$ python -q
>>> import numpy as np
>>> import numpy.linalg as la
>>> np.set_printoptions(precision=2, suppress=True, linewidth=140, sign=" ")
>>> F = np.load("w.npy")
>>> F
array([[ 1.69,  1.46,  2.43,  1.94, -0.64],
       [ 1.23,  1.67,  1.16,  1.22,  0.51],
       [-2.52,  1.26,  0.34,  1.88,  0.77],
       [-1.61,  2.28, -0.13,  6.18, -0.6 ],
       [-2.72,  0.33, -0.45,  5.13, -0.02],
       [-0.21, -1.05, -1.22,  1.17,  4.74],
       [ 0.73,  2.48,  1.15,  0.28,  0.73],
       [ 0.82, -0.07, -0.28,  2.02,  1.18],
       [-0.49,  1.46, -0.61,  2.13,  0.91],
       [ 1.76,  2.3 , -0.18,  1.94,  1.25],
       [ 0.73,  0.55,  2.17,  2.43,  1.3 ],
       [-1.75,  0.64, -0.43,  3.53, -0.28],
       [ 1.69,  1.95,  2.47,  1.93,  0.86],
       [ 0.83,  2.77,  1.68,  0.02,  0.42],
       [-1.63, -0.64,  0.5 ,  3.24, -0.74],
       [ 0.4 ,  1.95,  1.54,  1.83,  1.5 ],
       [ 0.84,  0.16, -3.14, -0.41,  7.  ],
       [-0.87, -2.41, -2.65,  2.88,  6.14],
       [ 0.68,  1.  ,  2.34, -0.99,  1.98],
       [-4.04, -1.21, -1.92,  2.95,  0.01],
       [ 0.7 ,  1.6 ,  1.33,  0.95,  0.73],
       [ 0.85,  1.99,  3.23,  2.27,  1.13],
       [ 1.75,  2.33, -0.4 ,  2.03,  2.41],
       [ 1.69, -1.81, -3.56, -1.34,  2.95],
       [ 0.66,  0.93,  2.98,  2.24,  0.43],
       [ 0.95,  2.67,  1.91,  0.91,  2.03],
       [ 0.39, -0.22, -3.13,  0.77,  4.11],
       [ 1.66, -0.24, -3.29,  1.94,  4.67],
       [-1.29,  1.81,  0.9 ,  2.06, -0.84],
       [-2.15,  3.02,  0.83,  3.64,  0.95],
       [ 1.68, -1.59, -4.53,  2.78,  5.17],
       [-1.8 , -1.18, -0.97,  2.81, -1.36],
       [ 1.02, -3.11, -2.59,  0.08,  3.77]])
>>> z = F[:, 2] > np.median(F[:, 2])
>>> u = F[z].mean(axis=0) - F[~z].mean(axis=0)
>>> np.argsort(-np.abs(u).round(6), kind="stable")
array([ 2,  1,  4,  3,  0])
>>> np.round((((F - F.mean(axis=0)) @ u > 0) == z).mean(), 2)
np.float64(0.85)
>>> ((F - F.mean(axis=0)) @ u > 0).astype(int)
array([ 1,  1,  1,  1,  0,  0,  1,  0,  1,  1,  1,  1,  1,  1,  1,  1,  0,  0,  1,  0,  1,  1,  1,  0,  1,  1,  0,  0,  1,  1,  0,  0,  0])
>>> u
array([ 0.33,  1.85,  3.42, -0.54, -1.78])
